>>> import numpy as np
>>> from numpy import linalg as LA
>>> np.set_printoptions(precision=2, suppress=True, linewidth=200)
>>> def tidy(a):
...     return np.round(a, 2) + 0
... 
>>> E = np.minimum.outer(np.arange(1, 7), np.arange(1, 7)) * -2
>>> E
array([[ -2,  -2,  -2,  -2,  -2,  -2],
       [ -2,  -4,  -4,  -4,  -4,  -4],
       [ -2,  -4,  -6,  -6,  -6,  -6],
       [ -2,  -4,  -6,  -8,  -8,  -8],
       [ -2,  -4,  -6,  -8, -10, -10],
       [ -2,  -4,  -6,  -8, -10, -12]])
>>> ev, vecs = LA.eigh(E)
>>> tidy(LA.eigvalsh(E @ E))
array([   0.28,    0.41,    0.8 ,    2.4 ,   15.81, 1184.3 ])
>>> print(tidy(vecs @ np.diag(ev) @ vecs.T))
[[ -2.  -2.  -2.  -2.  -2.  -2.]
 [ -2.  -4.  -4.  -4.  -4.  -4.]
 [ -2.  -4.  -6.  -6.  -6.  -6.]
 [ -2.  -4.  -6.  -8.  -8.  -8.]
 [ -2.  -4.  -6.  -8. -10. -10.]
 [ -2.  -4.  -6.  -8. -10. -12.]]
>>> J = np.load("w.npy")
>>> print(J)
[[ 0.41 -2.54 -2.45  0.72]
 [-1.05 -1.1  -0.73 -1.48]
 [-1.24 -0.93  2.49 -4.96]
 [ 1.28  1.09  3.51  4.89]
 [ 2.12 -7.39  1.73  1.35]
 [-0.36 -2.66  3.76  0.34]
 [-2.54 -1.86  0.94  5.5 ]
 [ 1.46  0.35 -4.45  3.85]
 [ 0.4   1.75 -0.09  0.44]
 [-0.59  0.84  2.01  1.67]
 [-1.99  0.52 -1.65 -1.19]
 [ 0.45 -6.04 -4.36 -0.18]
 [-2.41  1.07  4.68  5.21]
 [ 0.22  1.15 -4.05 -4.4 ]
 [-2.2  -1.55 -3.52  0.79]
 [-0.22  2.55  2.15 -3.61]
 [-3.05  3.55 -0.89 -1.74]
 [ 3.23  3.3   2.16  0.45]
 [ 1.94 -0.21 -2.3  -0.68]
 [-1.38 -0.12  3.79  1.34]
 [ 0.41  1.73  3.05  0.94]
 [-1.51  3.84  1.04 -2.14]
 [ 1.55 -1.86 -4.09  2.12]
 [-2.06  1.01 -1.97 -1.49]
 [ 4.9   1.23 -1.81  2.92]
 [-0.06  0.36  2.13 -1.72]
 [-1.61 -4.42  2.25 -1.78]
 [-0.69  2.18  1.17 -2.94]
 [-2.3   4.99 -1.23 -0.73]
 [-0.08  1.15  0.16  1.79]]
>>> z = J[:, 1] > np.median(J[:, 1])
>>> f = J[z].mean(axis=0) - J[~z].mean(axis=0)
>>> z.astype(int)
array([0, 0, 0, 1, 0, 0, 0, 0, 1, 1, 0, 0, 1, 1, 0, 1, 1, 1, 0, 0, 1, 1, 0, 1, 1, 0, 0, 1, 1, 1])
